$ python -q
>>> import numpy as np
>>> np.set_printoptions(suppress=True, linewidth=120)
>>> A = np.load("test7.npy")
>>> A.round(2)
array([[ 0.52,  0.05,  0.28,  0.34,  0.06, -0.24,  0.3 ],
       [ 0.05,  0.82,  0.76,  0.09, -0.52, -0.08,  0.02],
       [ 0.28,  0.76,  1.14,  0.13, -0.13,  0.47,  0.24],
       [ 0.34,  0.09,  0.13,  0.26, -0.1 , -0.38,  0.16],
       [ 0.06, -0.52, -0.13, -0.1 ,  0.65,  0.63,  0.14],
       [-0.24, -0.08,  0.47, -0.38,  0.63,  1.4 ,  0.05],
       [ 0.3 ,  0.02,  0.24,  0.16,  0.14,  0.05,  0.2 ]])
>>> Uu, sig = np.linalg.svd(A)
Traceback (most recent call last):
  File "<python-input-4>", line 1, in <module>
    Uu, sig = np.linalg.svd(A)
    ^^^^^^^
ValueError: too many values to unpack (expected 2)
>>> Uu, sig, VT = np.linalg.svd(A, full_matrices=False)
>>> np.round(sig / sig[0], 2) + 0
array([1. , 1. , 0.5, 0. , 0. , 0. , 0. ])
>>> sig.round(2) + 0
array([2., 2., 1., 0., 0., 0., 0.])
>>> np.round(Uu.T @ A @ VT.T, 2) + 0
array([[2., 0., 0., 0., 0., 0., 0.],
       [0., 2., 0., 0., 0., 0., 0.],
       [0., 0., 1., 0., 0., 0., 0.],
       [0., 0., 0., 0., 0., 0., 0.],
       [0., 0., 0., 0., 0., 0., 0.],
       [0., 0., 0., 0., 0., 0., 0.],
       [0., 0., 0., 0., 0., 0., 0.]])
>>> Uu.shape, sig.shape, VT.shape
((7, 7), (7,), (7, 7))
>>> np.round(Uu.T @ Uu, 2) + 0
array([[1., 0., 0., 0., 0., 0., 0.],
       [0., 1., 0., 0., 0., 0., 0.],
       [0., 0., 1., 0., 0., 0., 0.],
       [0., 0., 0., 1., 0., 0., 0.],
       [0., 0., 0., 0., 1., 0., 0.],
       [0., 0., 0., 0., 0., 1., 0.],
       [0., 0., 0., 0., 0., 0., 1.]])
>>> round(float(np.sqrt((sig ** 2).sum())), 2), np.round(np.linalg.norm(A), 2)
(3.0, np.float64(3.0))
>>> np.round(np.cumsum(sig ** 2) / np.sum(sig ** 2), 2)
array([0.44, 0.89, 1.  , 1.  , 1.  , 1.  , 1.  ])
>>> np.round(A @ np.linalg.pinv(A) @ A, 2)
array([[ 0.52,  0.05,  0.28,  0.34,  0.06, -0.24,  0.3 ],
       [ 0.05,  0.82,  0.76,  0.09, -0.52, -0.08,  0.02],
       [ 0.28,  0.76,  1.14,  0.13, -0.13,  0.47,  0.24],
       [ 0.34,  0.09,  0.13,  0.26, -0.1 , -0.38,  0.16],
       [ 0.06, -0.52, -0.13, -0.1 ,  0.65,  0.63,  0.14],
       [-0.24, -0.08,  0.47, -0.38,  0.63,  1.4 ,  0.05],
       [ 0.3 ,  0.02,  0.24,  0.16,  0.14,  0.05,  0.2 ]])
>>> E = np.loadtxt("mat.csv", delimiter=",")
>>> E
array([[-0.85,  6.71, -1.25],
       [-2.39, -1.26,  4.56],
       [-3.03,  8.87,  0.67],
       [ 7.51,  7.27,  3.42],
       [-0.79, -1.83,  3.76],
       [-2.79, -3.13,  6.09],
       [ 6.34,  7.43,  3.14],
       [-0.95,  6.07,  1.64],
       [-0.98, -2.07,  2.86],
       [ 5.33,  7.15,  3.59],
       [-2.27,  6.77,  0.62],
       [ 5.2 ,  6.21,  0.89],
       [ 7.23,  6.95,  2.75],
       [ 7.04,  6.29,  1.27],
       [ 5.88,  8.21,  1.52],
       [ 5.66,  7.55,  1.46],
       [ 6.24,  6.6 ,  3.27],
       [-1.5 ,  5.68,  0.23],
       [-1.13, -0.96,  3.09],
       [ 7.71,  7.99,  3.64],
       [-0.07,  7.93,  0.19],
       [-2.18, -1.8 ,  3.38],
       [-1.79, -2.14,  4.51],
       [ 5.41,  6.64,  1.68],
       [-1.41, -1.14,  3.29],
       [-2.03,  6.66,  0.82],
       [ 6.77,  7.13,  1.37],
       [ 8.63,  7.94,  2.2 ],
       [-1.18,  6.79,  1.63],
       [-3.6 ,  5.3 ,  1.41]])
>>> A2 = np.c_[E[:, :2] @ np.array([[-2, 2], [-1, 0]]), np.array([3, -2, -1, 3, -2, 1, -2, -1, -1, -2, 0, 3, 2, -2, 2, 3, 2, -1, 1, -3, -3, 3, 3, 0, 0, 0, 2, -1, 2, -3])]
>>> A2.round(2)
array([[ -5.01,  -1.7 ,   3.  ],
       [  6.04,  -4.78,  -2.  ],
       [ -2.81,  -6.06,  -1.  ],
       [-22.29,  15.02,   3.  ],
       [  3.41,  -1.58,  -2.  ],
       [  8.71,  -5.58,   1.  ],
       [-20.11,  12.68,  -2.  ],
       [ -4.17,  -1.9 ,  -1.  ],
       [  4.03,  -1.96,  -1.  ],
       [-17.81,  10.66,  -2.  ],
       [ -2.23,  -4.54,   0.  ],
       [-16.61,  10.4 ,   3.  ],
       [-21.41,  14.46,   2.  ],
       [-20.37,  14.08,  -2.  ],
       [-19.97,  11.76,   2.  ],
       [-18.87,  11.32,   3.  ],
       [-19.08,  12.48,   2.  ],
       [ -2.68,  -3.  ,  -1.  ],
       [  3.22,  -2.26,   1.  ],
       [-23.41,  15.42,  -3.  ],
       [ -7.79,  -0.14,  -3.  ],
       [  6.16,  -4.36,   3.  ],
       [  5.72,  -3.58,   3.  ],
       [-17.46,  10.82,   0.  ],
       [  3.96,  -2.82,   0.  ],
       [ -2.6 ,  -4.06,   0.  ],
       [-20.67,  13.54,   2.  ],
       [-25.2 ,  17.26,  -1.  ],
       [ -4.43,  -2.36,   2.  ],
       [  1.9 ,  -7.2 ,  -3.  ]])
>>> np.round(np.linalg.norm(np.linalg.qr(E)[0].T @ A2, axis=0) ** 2 / ((A2 ** 2).sum(axis=0) + 1e-12), 2)
array([1.  , 1.  , 0.03])
>>> np.round(np.linalg.norm(A2 - E @ np.linalg.lstsq(E, A2)[0], axis=0), 2) + 0
array([ 0.  ,  0.  , 11.15])
>>> np.round(np.linalg.lstsq(E, A2[:, 0])[0], 2) + 0
array([-2., -1.,  0.])
>>> cen = E - E.mean(axis=0)
>>> V = np.linalg.svd(cen)[2][:1]
>>> A2 = cen - cen @ V.T @ V
>>> np.round((cen @ V.T).std(axis=0), 2)
array([5.11])
>>> np.round(A2.std(axis=0), 2)
array([1.96, 1.91, 1.45])
>>> np.round(np.cov(cen @ V.T, rowvar=False), 2)
np.float64(27.03)
>>> np.round(np.diag(V.T @ V), 2)
array([0.53, 0.46, 0.01])
>>> cent = E[[0, 25]].astype(float)
>>> for _ in range(4):
...     z = np.linalg.norm(E[:, None] - cent, axis=-1).argmin(axis=1)
...     cent = np.array([E[z == j].mean(axis=0) for j in range(2)])
... 
>>> z
array([1, 1, 1, 0, 1, 1, 0, 1, 1, 0, 1, 0, 0, 0, 0, 0, 0, 1, 1, 0, 1, 1, 1, 0, 1, 1, 0, 0, 1, 1])
>>> np.bincount(z)
array([13, 17])
>>> cent.round(2)
array([[ 6.53,  7.18,  2.32],
       [-1.7 ,  2.73,  2.21]])
>>> f = np.array([-2, 0, 0])
>>> np.round(np.correlate(E[9], E[5], "full"), 2)
array([ 32.46,  26.86, -15.39, -31.19, -10.02])
>>> np.round(np.polyval(f, E[9]), 2)
array([ -56.82, -102.24,  -25.78])
>>> np.convolve(E[9], f)
array([-10.66, -14.3 ,  -7.18,   0.  ,   0.  ])
>>> cen = (E - E.mean(axis=0)) / E.std(axis=0)
>>> np.argwhere(np.abs(cen) > 2)
array([[0, 2],
       [5, 2]])
>>> np.round(cen.std(axis=0), 2)
array([1., 1., 1.])
>>> b = np.linalg.lstsq(np.delete(cen, 2, axis=1), cen[:, 2])[0]
>>> np.abs(b).argmax()
np.int64(1)
>>> arr = np.loadtxt("data.csv", delimiter=",")
>>> arr
array([[0., 0., 1., 0., 0., 0., 0.],
       [0., 0., 1., 1., 1., 0., 0.],
       [1., 1., 0., 0., 0., 0., 0.],
       [0., 1., 0., 0., 0., 1., 1.],
       [0., 1., 0., 0., 0., 0., 0.],
       [0., 0., 0., 1., 0., 0., 0.],
       [0., 0., 0., 1., 0., 0., 0.]])
>>> ev, V = np.linalg.eigh(arr)
>>> np.round(np.abs(V[:, -1]), 2)
array([0.18, 0.58, 0.37, 0.53, 0.28, 0.26, 0.26])
>>> np.round(V.T @ V, 2) + 0
array([[1., 0., 0., 0., 0., 0., 0.],
       [0., 1., 0., 0., 0., 0., 0.],
       [0., 0., 1., 0., 0., 0., 0.],
       [0., 0., 0., 1., 0., 0., 0.],
       [0., 0., 0., 0., 1., 0., 0.],
       [0., 0., 0., 0., 0., 1., 0.],
       [0., 0., 0., 0., 0., 0., 1.]])
>>> ev.round(2) + 0
array([-2.05, -1.21, -0.57,  0.  ,  0.57,  1.21,  2.05])
>>> np.abs(V[:, -1]).round(6).argmax()
np.int64(1)
>>> np.round(np.linalg.svd(arr, compute_uv=False), 2) + 0
array([2.05, 2.05, 1.21, 1.21, 0.57, 0.57, 0.  ])
>>> np.round(np.linalg.eigvalsh(arr + 3 * np.eye(7)), 2)
array([0.95, 1.79, 2.43, 3.  , 3.57, 4.21, 5.05])
>>> np.round(V @ np.diag(ev) @ V.T, 2) + 0
array([[0., 0., 1., 0., 0., 0., 0.],
       [0., 0., 1., 1., 1., 0., 0.],
       [1., 1., 0., 0., 0., 0., 0.],
       [0., 1., 0., 0., 0., 1., 1.],
       [0., 1., 0., 0., 0., 0., 0.],
       [0., 0., 0., 1., 0., 0., 0.],
       [0., 0., 0., 1., 0., 0., 0.]])
>>> np.argwhere(np.triu(arr))
array([[0, 2],
       [1, 2],
       [1, 3],
       [1, 4],
       [3, 5],
       [3, 6]])
>>> arr @ arr
array([[1., 1., 0., 0., 0., 0., 0.],
       [1., 3., 0., 0., 0., 1., 1.],
       [0., 0., 2., 1., 1., 0., 0.],
       [0., 0., 1., 3., 1., 0., 0.],
       [0., 0., 1., 1., 1., 0., 0.],
       [0., 1., 0., 0., 0., 1., 1.],
       [0., 1., 0., 0., 0., 1., 1.]])
>>> arr.sum(axis=0)
array([1., 3., 2., 3., 1., 1., 1.])
>>> L = np.diag(arr.sum(axis=1)) - arr
>>> L @ np.ones(7)
array([0., 0., 0., 0., 0., 0., 0.])
>>> np.linalg.matrix_rank(L)
np.int64(6)
>>> (np.linalg.eigvalsh(L) < 1e-8).sum()
np.int64(1)
>>> np.round(np.linalg.eigvalsh(L), 2) + 0
array([0.  , 0.32, 0.68, 1.  , 2.14, 3.23, 4.63])
>>> L
array([[ 1.,  0., -1.,  0.,  0.,  0.,  0.],
       [ 0.,  3., -1., -1., -1.,  0.,  0.],
       [-1., -1.,  2.,  0.,  0.,  0.,  0.],
       [ 0., -1.,  0.,  3.,  0., -1., -1.],
       [ 0., -1.,  0.,  0.,  1.,  0.,  0.],
       [ 0.,  0.,  0., -1.,  0.,  1.,  0.],
       [ 0.,  0.,  0., -1.,  0.,  0.,  1.]])
>>> data = np.diag(np.array([2, 3, 1, 5, 4, 2]))
>>> data
array([[2, 0, 0, 0, 0, 0],
       [0, 3, 0, 0, 0, 0],
       [0, 0, 1, 0, 0, 0],
       [0, 0, 0, 5, 0, 0],
       [0, 0, 0, 0, 4, 0],
       [0, 0, 0, 0, 0, 2]])
>>> A2 = arr / np.linalg.norm(arr, axis=1, keepdims=True)
>>> gram = A2 @ A2.T
>>> gram.round(2)
array([[1.  , 0.58, 0.  , 0.  , 0.  , 0.  , 0.  ],
       [0.58, 1.  , 0.  , 0.  , 0.  , 0.58, 0.58],
       [0.  , 0.  , 1.  , 0.41, 0.71, 0.  , 0.  ],
       [0.  , 0.  , 0.41, 1.  , 0.58, 0.  , 0.  ],
       [0.  , 0.  , 0.71, 0.58, 1.  , 0.  , 0.  ],
       [0.  , 0.58, 0.  , 0.  , 0.  , 1.  , 1.  ],
       [0.  , 0.58, 0.  , 0.  , 0.  , 1.  , 1.  ]])
>>> np.round(np.linalg.norm(A2, axis=1), 2)
array([1., 1., 1., 1., 1., 1., 1.])
>>> gram[5].round(2)
array([0.  , 0.58, 0.  , 0.  , 0.  , 1.  , 1.  ])
>>> Uu, sig, VT = np.linalg.svd(gram)
>>> V = VT[:(sig > 1e-8).sum()]
>>> rng = np.random.default_rng(28996)
>>> x0 = gram[5] + -3 * gram[6] + rng.integers(2) * np.eye(7)[0]
>>> x0.round(2)
array([ 0.  , -1.15,  0.  ,  0.  ,  0.  , -2.  , -2.  ])
>>> np.round(np.linalg.norm(x0 - V.T @ V @ x0), 2)
np.float64(0.0)
>>> np.linalg.matrix_rank(np.vstack([gram, x0]))
np.int64(6)
>>> np.allclose(V.T @ V @ x0, x0)
True
>>> np.flatnonzero(np.linalg.matrix_power((data != 0) + (data.T != 0) + np.eye(6), 6)[5])
array([5])
>>> np.round(np.sort(np.linalg.eigvals(data).real), 2)
array([1., 2., 2., 3., 4., 5.])
>>> M = np.loadtxt("sample8.csv", delimiter=",")
>>> M
array([[ 0.,  0.,  4.],
       [ 0.,  0.,  5.],
       [13., 13.,  0.],
       [ 0.,  0.,  0.],
       [ 7.,  7.,  0.],
       [ 2.,  2.,  0.],
       [11., 11.,  0.],
       [ 3.,  3.,  0.],
       [ 9.,  9.,  0.],
       [ 0.,  0.,  5.],
       [ 0.,  0.,  8.],
       [ 0.,  0.,  2.],
       [ 8.,  8.,  0.],
       [ 3.,  3.,  0.],
       [ 0.,  0.,  0.],
       [ 0.,  0.,  3.],
       [ 0.,  0.,  0.],
       [ 0.,  0.,  7.],
       [ 0.,  0.,  2.],
       [ 0.,  0.,  0.],
       [ 0.,  0.,  5.],
       [ 2.,  2.,  0.],
       [ 7.,  7.,  0.],
       [ 0.,  0.,  0.],
       [ 0.,  0.,  0.]])
>>> np.round(np.sort(np.linalg.eigvals(data)), 2)
array([1., 2., 2., 3., 4., 5.])
>>> np.linalg.matrix_rank(data - data[0, 0] * np.eye(6))
np.int64(4)
>>> data @ data
array([[ 4,  0,  0,  0,  0,  0],
       [ 0,  9,  0,  0,  0,  0],
       [ 0,  0,  1,  0,  0,  0],
       [ 0,  0,  0, 25,  0,  0],
       [ 0,  0,  0,  0, 16,  0],
       [ 0,  0,  0,  0,  0,  4]])
>>> np.prod(np.diag(data)), round(np.linalg.det(data), 2)
(np.int64(240), np.float64(240.0))
